>>> import numpy as np
>>> np.set_printoptions(suppress=True, linewidth=100)
>>> data = np.load("data.npy")
>>> data
array([[-0.0046, -0.003 ,  0.0064,  0.0121,  0.0058, -0.0028, -0.023 , -0.0266, -0.0131,  0.0094,
         0.0039, -0.0236],
       [ 0.7901,  1.6155,  2.383 , -0.3902, -0.7898, -2.4019,  3.9922,  2.4354,  7.2429, -4.8082,
         1.5806,  5.1994],
       [ 0.827 ,  1.6066,  2.4212, -0.4026, -0.7892, -2.4256,  4.0081,  2.4173,  7.2121, -4.7927,
         1.6384,  5.2182],
       [ 0.7997,  1.5812,  2.4171, -0.409 , -0.802 , -2.4176,  3.9908,  2.3573,  7.2126, -4.7839,
         1.598 ,  5.1461],
       [ 0.9892,  1.9773,  3.0231, -0.4722, -0.9969, -2.9751,  5.0183,  2.9744,  8.9817, -6.0275,
         2.0235,  6.5061],
       [-0.5812, -1.1673, -1.7926,  0.3348,  0.6219,  1.784 , -2.9792, -1.793 , -5.4127,  3.579 ,
        -1.1934, -3.9058],
       [ 0.244 ,  0.3795,  0.6057, -0.0813, -0.1633, -0.5987,  1.0029,  0.6172,  1.812 , -1.2079,
         0.3921,  1.3432],
       [ 0.7747,  1.6074,  2.4   , -0.4244, -0.801 , -2.367 ,  3.9892,  2.4037,  7.1668, -4.7765,
         1.5687,  5.212 ],
       [ 0.18  ,  0.4236,  0.6032, -0.0988, -0.2   , -0.6204,  1.0432,  0.5724,  1.79  , -1.2252,
         0.3792,  1.2824],
       [ 0.3901,  0.8053,  1.2249, -0.2331, -0.3967, -1.1983,  2.0137,  1.165 ,  3.6305, -2.4123,
         0.7889,  2.5982],
       [ 0.2019,  0.4125,  0.5846, -0.1019, -0.1689, -0.6111,  1.0181,  0.5869,  1.807 , -1.1483,
         0.3931,  1.3178],
       [ 0.3399,  0.7415,  1.1798, -0.18  , -0.3811, -1.2011,  2.0111,  1.2078,  3.6539, -2.4102,
         0.8085,  2.61  ],
       [ 0.8282,  1.5757,  2.3939, -0.4252, -0.8453, -2.4037,  4.0451,  2.3943,  7.1649, -4.8121,
         1.61  ,  5.1936],
       [-0.8192, -1.6378, -2.4094,  0.399 ,  0.8068,  2.4092, -3.9894, -2.3943, -7.1962,  4.8043,
        -1.5954, -5.1856],
       [ 0.7845,  1.6083,  2.4185, -0.3933, -0.7775, -2.3825,  3.9994,  2.3915,  7.1955, -4.8131,
         1.6342,  5.1712],
       [ 1.0172,  2.0198,  2.9914, -0.4812, -0.9874, -2.9978,  5.0051,  3.012 ,  9.0099, -6.0191,
         2.0063,  6.5133],
       [ 0.6023,  1.1739,  1.8068, -0.2856, -0.5996, -1.7777,  2.9993,  1.7927,  5.3963, -3.6206,
         1.2119,  3.8958],
       [ 0.3973,  0.8259,  1.2012, -0.1418, -0.4208, -1.1941,  2.0084,  1.2212,  3.5786, -2.3939,
         0.7837,  2.5837],
       [-0.4053, -0.8149, -1.2299,  0.2218,  0.3858,  1.1899, -1.9865, -1.2063, -3.6039,  2.376 ,
        -0.8035, -2.5837],
       [-0.2194, -0.3757, -0.6117,  0.0894,  0.2263,  0.5613, -1.0301, -0.5818, -1.8325,  1.1714,
        -0.3985, -1.3178],
       [-0.2033, -0.3911, -0.587 ,  0.1095,  0.1865,  0.5798, -1.0196, -0.6371, -1.8043,  1.1974,
        -0.4246, -1.2975],
       [ 0.8364,  1.6205,  2.3833, -0.3893, -0.7802, -2.4055,  3.9789,  2.4022,  7.2059, -4.7719,
         1.6134,  5.2041],
       [-0.003 , -0.0289,  0.0006, -0.0055,  0.0019, -0.0352,  0.0001,  0.0307, -0.0175, -0.0172,
        -0.0176,  0.0068],
       [ 1.0603,  1.9745,  3.048 , -0.4908, -0.9788, -2.9995,  4.9769,  2.9774,  8.998 , -6.0053,
         2.017 ,  6.4921],
       [ 0.5908,  1.2115,  1.8118, -0.2842, -0.6313, -1.833 ,  2.969 ,  1.7804,  5.395 , -3.5774,
         1.1657,  3.8847],
       [-0.0182, -0.0267,  0.0395, -0.0297,  0.0086,  0.0461,  0.0012, -0.0028,  0.0413, -0.007 ,
        -0.0195,  0.0518],
       [-0.7906, -1.5625, -2.4087,  0.404 ,  0.8072,  2.399 , -4.0133, -2.4091, -7.2174,  4.791 ,
        -1.5859, -5.1805],
       [ 0.8013,  1.607 ,  2.3688, -0.3922, -0.7917, -2.3915,  3.9837,  2.3902,  7.1831, -4.8051,
         1.6233,  5.1807],
       [ 0.1563,  0.3823,  0.5761, -0.0849, -0.2032, -0.604 ,  1.0079,  0.6255,  1.8271, -1.2016,
         0.3789,  1.2911],
       [-0.6188, -1.1836, -1.7957,  0.3024,  0.5897,  1.8085, -3.0193, -1.8096, -5.4019,  3.6219,
        -1.2294, -3.9274],
       [-0.8064, -1.6039, -2.3869,  0.4109,  0.803 ,  2.4357, -3.9981, -2.4083, -7.1915,  4.7799,
        -1.6207, -5.1799],
       [-0.6037, -1.1794, -1.8162,  0.3154,  0.6093,  1.77  , -3.0106, -1.7768, -5.3759,  3.6071,
        -1.2064, -3.8923]])
>>> cov = np.cov(data, rowvar=False)
>>> np.round(np.median(data, axis=0), 4)
array([ 0.292 ,  0.5826,  0.8928, -0.1219, -0.2922, -0.9072,  1.5258,  0.8952,  2.7028, -1.8096,
        0.5884,  1.9634])
>>> np.round(data.std(axis=0), 4)
array([0.5898, 1.1649, 1.7557, 0.2937, 0.5847, 1.7502, 2.9208, 1.7503, 5.2564, 3.5026, 1.1741,
       3.7915])
